$ python -q
>>> import numpy as np
>>> np.set_printoptions(suppress=True, linewidth=140)
>>> arr = np.load("arr.npy")
>>> arr
array([[ 6,  4,  2,  4,  4,  4,  2],
       [ 6,  4,  2,  4,  4,  4,  2],
       [15, 10,  5, 10, 10, 10,  5],
       [18, 12,  6, 12, 12, 12,  6],
       [15, 10,  5, 10, 10, 10,  5],
       [21, 14,  7, 14, 14, 14,  7],
       [27, 18,  9, 18, 18, 18,  9],
       [ 0,  0,  0,  0,  0,  0,  0],
       [27, 18,  9, 18, 18, 18,  9],
       [15, 10,  5, 10, 10, 10,  5]])
>>> th = np.radians(120)
>>> Rm = np.eye(7)
>>> Rm[1, 1] = Rm[5, 5] = np.cos(th)
>>> Rm[1, 5], Rm[5, 1] = -np.sin(th), np.sin(th)
>>> Rm.round(2)
array([[ 1.  ,  0.  ,  0.  ,  0.  ,  0.  ,  0.  ,  0.  ],
       [ 0.  , -0.5 ,  0.  ,  0.  ,  0.  , -0.87,  0.  ],
       [ 0.  ,  0.  ,  1.  ,  0.  ,  0.  ,  0.  ,  0.  ],
       [ 0.  ,  0.  ,  0.  ,  1.  ,  0.  ,  0.  ,  0.  ],
       [ 0.  ,  0.  ,  0.  ,  0.  ,  1.  ,  0.  ,  0.  ],
       [ 0.  ,  0.87,  0.  ,  0.  ,  0.  , -0.5 ,  0.  ],
       [ 0.  ,  0.  ,  0.  ,  0.  ,  0.  ,  0.  ,  1.  ]])
>>> A2 = arr @ Rm.T
>>> A2.round(2)
array([[  6.  ,  -5.46,   2.  ,   4.  ,   4.  ,   1.46,   2.  ],
       [  6.  ,  -5.46,   2.  ,   4.  ,   4.  ,   1.46,   2.  ],
       [ 15.  , -13.66,   5.  ,  10.  ,  10.  ,   3.66,   5.  ],
       [ 18.  , -16.39,   6.  ,  12.  ,  12.  ,   4.39,   6.  ],
       [ 15.  , -13.66,   5.  ,  10.  ,  10.  ,   3.66,   5.  ],
       [ 21.  , -19.12,   7.  ,  14.  ,  14.  ,   5.12,   7.  ],
       [ 27.  , -24.59,   9.  ,  18.  ,  18.  ,   6.59,   9.  ],
       [  0.  ,   0.  ,   0.  ,   0.  ,   0.  ,   0.  ,   0.  ],
       [ 27.  , -24.59,   9.  ,  18.  ,  18.  ,   6.59,   9.  ],
       [ 15.  , -13.66,   5.  ,  10.  ,  10.  ,   3.66,   5.  ]])
>>> np.allclose(arr @ arr.T, A2 @ A2.T)
True
>>> np.round(np.abs(A2 - arr).max(axis=0), 2)
array([ 0.  , 42.59,  0.  ,  0.  ,  0.  , 11.41,  0.  ])
>>> round(float(np.linalg.norm(A2, 2) / np.linalg.norm(A2)), 2)
1.0
>>> np.linalg.matrix_rank(A2, rtol=0.1)
np.int64(1)
>>> [round(float(x), 2) for x in np.linalg.svd(A2, compute_uv=False)[:3]]
[94.39, 0.0, 0.0]
>>> np.linalg.cond(A2) > 100
np.True_
>>> blk = np.stack([arr, 3 * arr, arr[::-1]])
>>> blk.shape
(3, 10, 7)
>>> np.einsum("bij,cij->bc", blk, blk)
array([[ 8910, 26730,  6318],
       [26730, 80190, 18954],
       [ 6318, 18954,  8910]])
>>> np.linalg.matrix_rank(blk)
array([1, 1, 1])
>>> F = np.load("a.npy")
>>> F.round(2)
array([[0.33, 0.33, 0.33],
       [0.33, 0.33, 0.33],
       [0.33, 0.33, 0.33]])
>>> left, s, VT = np.linalg.svd(F)
>>> s.round(2) + 0
array([1., 0., 0.])
>>> A2 = left[:, :1] @ np.diag(s[:1]) @ VT[:1]
>>> np.linalg.matrix_rank(F, rtol=0.05)
np.int64(1)
>>> np.abs(F - A2).max()
np.float64(0.0)
>>> x = np.array([-1, 3, -3])
>>> np.round(np.eye(3) - F, 2)
array([[ 0.67, -0.33, -0.33],
       [-0.33,  0.67, -0.33],
       [-0.33, -0.33,  0.67]])
>>> np.round(np.linalg.eigvalsh(2 * F - np.eye(3)), 2)
array([-1., -1.,  1.])
>>> round((x - F @ x) @ (F @ x), 2)
np.float64(0.0)
>>> np.round(F @ x, 2)
array([-0.33, -0.33, -0.33])
>>> np.round(np.linalg.norm(arr, 2) / np.linalg.norm(arr), 2)
np.float64(1.0)
>>> np.linalg.matrix_rank(arr, rtol=0.1)
np.int64(1)
>>> np.linalg.cond(arr) > 100
np.True_
>>> np.fft.fft(F[0])
array([1.+0.j, 0.+0.j, 0.+0.j])
>>> np.sort(np.abs(np.fft.fft(F[0]))), np.round(np.sort(np.linalg.svd(F, compute_uv=False)), 2) + 0
(array([0., 0., 1.]), array([0., 0., 1.]))
>>> np.round(F @ (-1.0) ** np.arange(3), 2)
array([0.33, 0.33, 0.33])
>>> np.round((F @ F)[0], 2)
array([0.33, 0.33, 0.33])
>>> np.allclose(F @ F.T, F.T @ F)
True
>>> np.round(np.sort(np.abs(np.linalg.eigvals(F)))[::-1], 2) + 0
array([1., 0., 0.])
>>> np.round(np.linalg.matrix_power(F, 2), 2)
array([[0.33, 0.33, 0.33],
       [0.33, 0.33, 0.33],
       [0.33, 0.33, 0.33]])
>>> F.sum(axis=1)
array([1., 1., 1.])
>>> pr = np.eye(3)[2]
>>> for _ in range(5):
...     pr = pr @ F
...     print(pr.round(2))
... 
[0.33 0.33 0.33]
[0.33 0.33 0.33]
[0.33 0.33 0.33]
[0.33 0.33 0.33]
[0.33 0.33 0.33]
>>> J = np.load("sample10.npy")
>>> J
array([[ 2.28,  0.75,  1.6 ,  0.94, -0.08,  0.1 , -1.72],
       [ 0.75, -0.1 , -0.02,  2.55,  0.76,  0.25,  0.99],
       [ 1.6 , -0.02, -1.34,  0.47, -0.15,  0.58, -1.35],
       [ 0.94,  2.55,  0.47, -0.88,  1.98, -1.08,  2.26],
       [-0.08,  0.76, -0.15,  1.98, -1.62,  0.91, -0.31],
       [ 0.1 ,  0.25,  0.58, -1.08,  0.91,  3.66,  0.67],
       [-1.72,  0.99, -1.35,  2.26, -0.31,  0.67,  0.01]])
>>> # symmetric
>>> evals, vecs = np.linalg.eigh(J)
>>> x = np.array([0, -1, 1, 1, -3, 2, 0])
>>> np.abs(J).sum(axis=1).max(), round(np.abs(evals).max(), 2)
(np.float64(10.16), np.float64(5.0))
>>> np.round(np.linalg.eigvalsh(J[1:, 1:]), 2)
array([-4.9 , -2.  , -1.64,  0.28,  3.99,  4.  ])
>>> round(x @ J @ x / (x @ x), 2), round(evals[0], 2), np.round(evals[-1], 2)
(np.float64(-1.67), np.float64(-5.0), np.float64(4.0))
>>> evals, vecs = np.linalg.eigvalsh(J)
Traceback (most recent call last):
  File "<python-input-54>", line 1, in <module>
    evals, vecs = np.linalg.eigvalsh(J)
    ^^^^^^^^^^^
ValueError: too many values to unpack (expected 2)
>>> evals, vecs = np.linalg.eigh(J)
>>> np.round(np.linalg.svd(J, compute_uv=False), 2)
array([5.  , 4.  , 4.  , 3.99, 2.  , 2.  , 1.  ])
>>> np.round(np.linalg.eigvalsh(J @ J), 2)
array([ 1.  ,  3.98,  3.98, 15.95, 16.02, 16.03, 24.99])
>>> (evals > 1e-8).sum(), (evals < -1e-8).sum()
(np.int64(3), np.int64(4))
>>> np.round(np.linalg.eigvalsh(J + 5 * np.eye(7)), 2) + 0
array([0.  , 3.  , 3.  , 4.  , 8.99, 9.  , 9.  ])
>>> np.round(vecs @ np.diag(evals) @ vecs.T, 2)
array([[ 2.28,  0.75,  1.6 ,  0.94, -0.08,  0.1 , -1.72],
       [ 0.75, -0.1 , -0.02,  2.55,  0.76,  0.25,  0.99],
       [ 1.6 , -0.02, -1.34,  0.47, -0.15,  0.58, -1.35],
       [ 0.94,  2.55,  0.47, -0.88,  1.98, -1.08,  2.26],
       [-0.08,  0.76, -0.15,  1.98, -1.62,  0.91, -0.31],
       [ 0.1 ,  0.25,  0.58, -1.08,  0.91,  3.66,  0.67],
       [-1.72,  0.99, -1.35,  2.26, -0.31,  0.67,  0.01]])
>>> np.round(vecs.T @ J @ vecs, 2) + 0
array([[-5.  ,  0.  ,  0.  ,  0.  ,  0.  ,  0.  ,  0.  ],
       [ 0.  , -2.  ,  0.  ,  0.  ,  0.  ,  0.  ,  0.  ],
       [ 0.  ,  0.  , -2.  ,  0.  ,  0.  ,  0.  ,  0.  ],
       [ 0.  ,  0.  ,  0.  , -1.  ,  0.  ,  0.  ,  0.  ],
       [ 0.  ,  0.  ,  0.  ,  0.  ,  3.99,  0.  ,  0.  ],
       [ 0.  ,  0.  ,  0.  ,  0.  ,  0.  ,  4.  ,  0.  ],
       [ 0.  ,  0.  ,  0.  ,  0.  ,  0.  ,  0.  ,  4.  ]])
>>> O, vecs = np.linalg.qr(J[:, :3])[0], np.linalg.qr(J[:, 3:])[0]
>>> s = np.linalg.svd(O.T @ vecs, compute_uv=False)
>>> s.round(2)
array([0.75, 0.57, 0.37])
>>> np.round(np.degrees(np.arccos(s.clip(0, 1))), 2)
array([41.67, 55.55, 68.38])
>>> np.round(np.linalg.svd(J, compute_uv=False), 2)
array([5.  , 4.  , 4.  , 3.99, 2.  , 2.  , 1.  ])
>>> np.count_nonzero(J)
np.int64(49)
>>> np.unravel_index(np.abs(J).argmax(), J.shape)
(np.int64(5), np.int64(5))
>>> np.abs(J).max()
np.float64(3.66)
>>> round(np.linalg.norm(J), 2)
np.float64(9.05)
>>> u = np.array([3, -2, 0, -2, 3, -1, 3])
>>> A2 = J + np.outer(u, np.eye(7)[1])
>>> A2.round(2)
array([[ 2.28,  3.75,  1.6 ,  0.94, -0.08,  0.1 , -1.72],
       [ 0.75, -2.1 , -0.02,  2.55,  0.76,  0.25,  0.99],
       [ 1.6 , -0.02, -1.34,  0.47, -0.15,  0.58, -1.35],
       [ 0.94,  0.55,  0.47, -0.88,  1.98, -1.08,  2.26],
       [-0.08,  3.76, -0.15,  1.98, -1.62,  0.91, -0.31],
       [ 0.1 , -0.75,  0.58, -1.08,  0.91,  3.66,  0.67],
       [-1.72,  3.99, -1.35,  2.26, -0.31,  0.67,  0.01]])
>>> round(float(np.linalg.det(A2) / np.linalg.det(J)), 2), round(1 + np.linalg.solve(J, u)[1], 2)
(2.38, np.float64(2.38))
>>> np.linalg.matrix_rank(A2 - J)
np.int64(1)
>>> X = -1 * np.eye(9) + np.ones((9, 9))
>>> X
array([[0., 1., 1., 1., 1., 1., 1., 1., 1.],
       [1., 0., 1., 1., 1., 1., 1., 1., 1.],
       [1., 1., 0., 1., 1., 1., 1., 1., 1.],
       [1., 1., 1., 0., 1., 1., 1., 1., 1.],
       [1., 1., 1., 1., 0., 1., 1., 1., 1.],
       [1., 1., 1., 1., 1., 0., 1., 1., 1.],
       [1., 1., 1., 1., 1., 1., 0., 1., 1.],
       [1., 1., 1., 1., 1., 1., 1., 0., 1.],
       [1., 1., 1., 1., 1., 1., 1., 1., 0.]])
>>> u = np.array([0, 2, 0, 3, 3, 2, 0, 0, 1])
>>> A2 = X + np.outer(u, np.eye(9)[4])
>>> np.round(np.linalg.det(A2) / np.linalg.det(X), 2), round(1 + np.linalg.solve(X, u)[4], 2)
(np.float64(-0.63), np.float64(-0.62))
>>> np.linalg.matrix_rank(A2 - X)
np.int64(1)
>>> np.linalg.matrix_rank(np.linalg.inv(A2) - np.linalg.inv(X), tol=1e-8)
np.int64(1)
>>> rng = np.random.default_rng(47354)
>>> lab = rng.permutation(9)
>>> lab
array([2, 8, 0, 5, 6, 3, 1, 4, 7])
>>> A2 = X[lab][:, lab]
>>> A2
array([[0., 1., 1., 1., 1., 1., 1., 1., 1.],
       [1., 0., 1., 1., 1., 1., 1., 1., 1.],
       [1., 1., 0., 1., 1., 1., 1., 1., 1.],
       [1., 1., 1., 0., 1., 1., 1., 1., 1.],
       [1., 1., 1., 1., 0., 1., 1., 1., 1.],
       [1., 1., 1., 1., 1., 0., 1., 1., 1.],
       [1., 1., 1., 1., 1., 1., 0., 1., 1.],
       [1., 1., 1., 1., 1., 1., 1., 0., 1.],
       [1., 1., 1., 1., 1., 1., 1., 1., 0.]])
>>> left, s = np.linalg.svd(X)
Traceback (most recent call last):
  File "<python-input-88>", line 1, in <module>
    left, s = np.linalg.svd(X)
    ^^^^^^^
ValueError: too many values to unpack (expected 2)
>>> left, s, VT = np.linalg.svd(X, full_matrices=False)
>>> s.round(2)
array([8., 1., 1., 1., 1., 1., 1., 1., 1.])
>>> np.round(np.cumsum(s ** 2) / np.sum(s ** 2), 2)
array([0.89, 0.9 , 0.92, 0.93, 0.94, 0.96, 0.97, 0.99, 1.  ])
>>> left.shape, s.shape, VT.shape
((9, 9), (9,), (9, 9))
>>> np.round(left.T @ left, 2) + 0
array([[1., 0., 0., 0., 0., 0., 0., 0., 0.],
       [0., 1., 0., 0., 0., 0., 0., 0., 0.],
       [0., 0., 1., 0., 0., 0., 0., 0., 0.],
       [0., 0., 0., 1., 0., 0., 0., 0., 0.],
       [0., 0., 0., 0., 1., 0., 0., 0., 0.],
       [0., 0., 0., 0., 0., 1., 0., 0., 0.],
       [0., 0., 0., 0., 0., 0., 1., 0., 0.],
       [0., 0., 0., 0., 0., 0., 0., 1., 0.],
       [0., 0., 0., 0., 0., 0., 0., 0., 1.]])
>>> (s > 1e-8).sum()
np.int64(9)
>>> np.round(left.T @ X @ VT.T, 2) + 0
array([[8., 0., 0., 0., 0., 0., 0., 0., 0.],
       [0., 1., 0., 0., 0., 0., 0., 0., 0.],
       [0., 0., 1., 0., 0., 0., 0., 0., 0.],
       [0., 0., 0., 1., 0., 0., 0., 0., 0.],
       [0., 0., 0., 0., 1., 0., 0., 0., 0.],
       [0., 0., 0., 0., 0., 1., 0., 0., 0.],
       [0., 0., 0., 0., 0., 0., 1., 0., 0.],
       [0., 0., 0., 0., 0., 0., 0., 1., 0.],
       [0., 0., 0., 0., 0., 0., 0., 0., 1.]])
>>> np.allclose(left * s @ VT, X)
True
>>> w1 = np.array([[2, 1, 0, 2],
...     [1, 1, 0, 2],
...     [2, 1, 1, 1],
...     [1, 1, 0, 1],
...     [1, 1, 2, 0],
...     [0, 2, 0, 1],
...     [1, 2, 0, 2],
...     [2, 2, 0, 0],
...     [2, 1, 0, 2]])
>>> coef = np.array([0, 1, 1, 4])
>>> hid = np.maximum(X @ w1 + coef, 0)
>>> (hid > 0).astype(int)
array([[1, 1, 1, 1],
       [1, 1, 1, 1],
       [1, 1, 1, 1],
       [1, 1, 1, 1],
       [1, 1, 1, 1],
       [1, 1, 1, 1],
       [1, 1, 1, 1],
       [1, 1, 1, 1],
       [1, 1, 1, 1]])
>>> (hid > 0).mean(axis=0)
array([1., 1., 1., 1.])
>>> cent = np.array([[-1, 1], [-1, 2], [0, -1], [2, 0]])
>>> hid @ cent
array([[ 4., 30.],
       [ 3., 31.],
       [ 6., 31.],
       [ 5., 31.],
       [ 7., 33.],
       [ 5., 30.],
       [ 4., 29.],
       [ 9., 28.],
       [ 4., 30.]])
>>> w1 @ cent
array([[ 1,  4],
       [ 2,  3],
       [-1,  3],
       [ 0,  3],
       [-2,  1],
       [ 0,  4],
       [ 1,  5],
       [-4,  6],
       [ 1,  4]])
>>> (hid @ cent).round(6).argmax(axis=1)
array([1, 1, 1, 1, 1, 1, 1, 1, 1])
